In [1]: import numpy as np

In [2]: np.set_printoptions(precision=2, suppress=True, linewidth=120, floatmode="fixed")

In [3]: tidy = lambda a: np.round(a, 2) + 0

In [4]: data = np.load("run10.npy")

In [5]: data
Out[5]: 
array([[-2,  8,  5, -9, -3,  2,  2],
       [ 0, -8,  4, -3,  1, -3, -6],
       [ 0,  0,  8,  0, -2, -6, -3],
       [ 0,  0,  0,  6,  8,  4,  3],
       [ 0,  0,  0,  0,  9, -4,  3],
       [ 0,  0,  0,  0,  0,  3,  0],
       [ 0,  0,  0,  0,  0,  0,  7]])

In [6]: # triangular

In [7]: rng = np.random.default_rng(13)

In [8]: z = rng.permutation(7)

In [9]: z
Out[9]: array([3, 0, 2, 6, 5, 1, 4])

In [10]: A2 = data[z][:, z]

In [11]: A2
Out[11]: 
array([[ 6,  0,  0,  3,  4,  0,  8],
       [-9, -2,  5,  2,  2,  8, -3],
       [ 0,  0,  8, -3, -6,  0, -2],
       [ 0,  0,  0,  7,  0,  0,  0],
       [ 0,  0,  0,  0,  3,  0,  0],
       [-3,  0,  4, -6, -3, -8,  1],
       [ 0,  0,  0,  3, -4,  0,  9]])

In [12]: t3 = np.stack([data, 5 * data, data[::-1]])

In [13]: print(t3.shape)
(3, 7, 7)

In [14]: tidy(np.linalg.svd(data, compute_uv=False))
Out[14]: array([16.63, 14.92, 10.91,  6.77,  6.35,  4.88,  0.26])

In [15]: data.sum(axis=1)
Out[15]: array([  3, -15,  -3,  21,   8,   3,   7])

In [16]: A = np.loadtxt("sample1.csv", delimiter=",")

In [17]: A
Out[17]: 
array([[ -6.66,  -0.54,   8.15,  -4.63,  -6.55,  -8.13,  -1.90,   0.32],
       [ -6.26,  -0.20,   9.30,  -5.53,  -5.94,  -7.75,  -1.76,  -1.28],
       [  8.16,   0.94,   8.73,   6.01,   7.05,   7.31,  -1.49,   0.95],
       [ -6.41,  -2.18,   8.96,  -5.02,  -4.92,  -8.42,  -1.33,   1.89],
       [  9.17,   0.89,  10.53,   4.10,   5.39,   8.69,  -2.52,   0.55],
       [  9.31,   2.08,   7.98,   7.72,   5.70,   9.32,  -1.02,   0.67],
       [  0.40,   0.80,   2.19,  -8.31,   0.88,   2.56,   3.88,   2.83],
       [ -7.43,   0.11,   6.69,  -5.84,  -6.16,  -8.15,  -2.72,   0.98],
       [  9.75,   0.29,   7.62,   5.71,   6.34,   7.24,  -2.28,  -0.54],
       [ -0.18,   2.85,   0.77, -10.29,   0.25,   3.01,   2.80,   1.64],
       [ -1.19,   1.56,   2.88,  -9.36,   1.16,   2.31,   4.09,   1.56],
       [  0.41,   2.88,   2.17,  -8.88,   1.65,   1.13,   3.14,   2.46],
       [ -8.03,   0.11,   7.74,  -4.77,  -3.86,  -7.35,  -1.73,   1.58],
       [  8.93,  -0.27,   9.61,   7.87,   5.30,   7.20,  -1.75,   1.27],
       [  9.58,   0.87,  10.09,   5.75,   6.93,   6.74,  -0.72,  -1.10],
       [ -0.54,   2.37,   1.43,  -8.26,   1.12,   3.44,   3.57,   1.96],
       [ -1.66,   2.16,   2.91,  -8.55,   1.17,   1.89,   3.79,   1.29],
       [  9.80,   0.04,  11.24,   5.18,   9.16,   9.02,  -0.30,  -0.84],
       [ -7.32,   0.07,   8.41,  -4.39,  -4.76,  -8.50,  -0.73,  -0.25],
       [ 10.67,  -1.44,   9.34,   5.86,   8.23,   7.93,  -2.35,   1.83],
       [ -9.21,  -0.94,   9.01,  -4.51,  -5.09,  -8.38,  -0.37,   1.62],
       [ -6.35,  -0.44,   7.61,  -5.98,  -4.94,  -7.84,  -0.94,   0.38],
       [ -0.33,   0.99,   2.69, -10.23,   2.73,   2.44,   1.33,   2.19],
       [  1.60,   1.31,   1.91,  -7.93,  -0.01,   0.46,   1.31,   0.39],
       [  9.47,   0.55,   9.73,   5.71,   6.15,   7.07,  -1.80,  -0.39],
       [  9.36,   2.09,   8.92,   3.86,   8.61,   6.34,  -1.78,   1.01],
       [  9.22,  -0.14,   8.74,   4.96,   8.72,   7.73,  -3.97,  -0.52],
       [ -6.27,   2.27,   8.44,  -6.40,  -4.05,  -7.19,  -0.28,  -0.97],
       [ -7.45,  -1.01,   6.93,  -3.36,  -4.63,  -8.75,  -1.37,  -0.71],
       [ -0.21,   1.98,   0.30,  -7.99,   1.34,   0.67,   3.55,   1.05],
       [  8.34,  -0.05,   9.84,   6.64,   7.21,   5.81,  -1.75,   1.27],
       [  8.58,   0.42,   8.93,   7.76,   7.98,   8.02,  -0.51,   0.43],
       [ -0.75,   0.91,   1.69, -11.64,   1.54,   0.60,   5.60,   1.15],
       [ -1.81,   3.33,   2.91, -10.59,   2.31,   2.88,   4.11,   0.87],
       [ -7.37,  -0.02,   8.31,  -6.14,  -6.41,  -7.45,  -0.87,  -2.13]])

In [18]: z = A[:, 3] > np.median(A[:, 3])

In [19]: r0 = A[z].mean(axis=0) - A[~z].mean(axis=0)

In [20]: tidy(r0)
Out[20]: array([ 8.19, -0.93,  4.66, 11.42,  5.45,  5.62, -3.10, -0.66])

In [21]: ((A - A.mean(axis=0)) @ r0 > 0).astype(int)
Out[21]: array([0, 0, 1, 0, 1, 1, 0, 0, 1, 0, 0, 0, 0, 1, 1, 0, 0, 1, 0, 1, 0, 0, 0, 0, 1, 1, 1, 0, 0, 0, 1, 1, 0, 0, 0])

In [22]: print(tidy((((A - A.mean(axis=0)) @ r0 > 0) == z).mean()))
0.89

In [23]: np.argsort(-np.abs(r0).round(6), kind="stable")
Out[23]: array([3, 0, 5, 4, 2, 6, 1, 7])

In [24]: W0 = np.load("data.npy")

In [25]: tidy(W0)
Out[25]: 
array([[ -0.78,   0.10,   0.60,   0.10,  -0.70,  -0.20,  -0.50],
       [ -6.39,  -0.40,   1.10,  -1.30,   2.30,  -1.60,  -0.20],
       [  1.20,   0.80,   0.70,  -0.90,   1.90,   0.30,   1.30],
       [ -1.99,  -1.20,   0.40,   0.50,  -0.30,  -0.50,   0.60],
       [  1.22,  -0.40,   1.20,   1.30,  -1.50,   0.30,   1.30],
       [  1.98,   0.10,   0.70,   2.60,   0.20,   0.50,  -0.50],
       [  3.21,   0.80,  -0.20,   0.60,   0.40,   0.80,  -1.60],
       [  4.00,  -0.60,  -0.20,   0.70,   0.00,   1.00,   1.50],
       [ -2.79,  -0.60,  -0.10,   0.40,   1.50,  -0.70,  -0.40],
       [  5.58,   0.30,  -0.10,   1.20,   2.50,   1.40,   1.40],
       [ -1.62,  -1.00,  -2.80,   1.10,  -0.40,  -0.40,  -2.00],
       [ -1.22,   0.00,   1.20,   1.00,  -0.40,  -0.30,  -1.20],
       [  0.39,  -2.10,  -0.30,   1.40,  -0.10,   0.10,   0.00],
       [ -3.58,   1.50,   0.80,   0.40,  -1.50,  -0.90,  -1.10],
       [-10.79,  -0.60,   0.70,  -0.20,  -0.50,  -2.70,  -0.20],
       [ -2.35,   0.10,  -2.90,  -0.70,  -0.60,  -0.60,  -0.50],
       [  2.44,   0.70,   0.30,   0.80,   0.40,   0.60,   0.20],
       [ -5.23,   1.90,  -1.20,  -0.70,   0.00,  -1.30,   1.40],
       [ -1.23,   1.40,   0.90,   1.10,   0.00,  -0.30,   1.90],
       [  5.19,  -1.50,  -0.40,   0.70,  -0.50,   1.30,   0.50],
       [  2.02,   0.10,   1.40,   0.90,  -0.20,   0.50,  -2.80],
       [ -4.00,  -0.80,   1.00,  -1.00,  -1.50,  -1.00,  -1.70],
       [ -1.62,   0.20,  -0.30,   1.00,   0.30,  -0.40,  -1.40],
       [ -8.81,   1.50,  -0.10,   1.20,  -1.40,  -2.20,  -1.20],
       [  4.41,   1.40,  -0.60,   0.30,  -1.00,   1.10,  -0.40],
       [ -0.43,   0.40,   0.70,  -0.30,  -0.50,  -0.10,   1.70],
       [  7.98,   0.20,   1.00,  -0.60,   1.00,   2.00,   0.20],
       [ -1.20,  -0.20,   0.30,   0.20,  -3.00,  -0.30,   1.50],
       [  2.00,   0.50,  -0.20,  -0.10,  -0.60,   0.50,   1.00],
       [ -3.61,   0.80,  -0.60,   0.30,  -0.40,  -0.90,   0.10],
       [  3.20,  -0.20,  -0.40,  -0.70,   0.50,   0.80,   0.40],
       [  4.01,   0.80,   0.90,   0.90,   0.90,   1.00,  -1.20],
       [  0.79,  -0.20,   0.50,  -0.20,  -0.30,   0.20,  -0.60],
       [  3.19,  -0.10,  -0.70,   0.70,   0.70,   0.80,  -0.30],
       [  3.61,  -0.10,   0.70,   0.20,  -0.80,   0.90,  -0.80],
       [ -1.59,  -0.70,   0.40,  -0.20,   1.00,  -0.40,  -1.20]])

In [26]: # column 0 dominates

In [27]: cen = W0 - W0.mean(axis=0)

In [28]: vecs = np.linalg.svd(cen)[2][:6]

In [29]: A2 = cen - cen @ vecs.T @ vecs

In [30]: tidy((cen @ vecs.T).std(axis=0))
Out[30]: array([4.13, 1.17, 1.07, 0.96, 0.85, 0.75])

In [31]: tidy(np.linalg.norm(A2) / np.linalg.norm(cen))
Out[31]: np.float64(0.0)
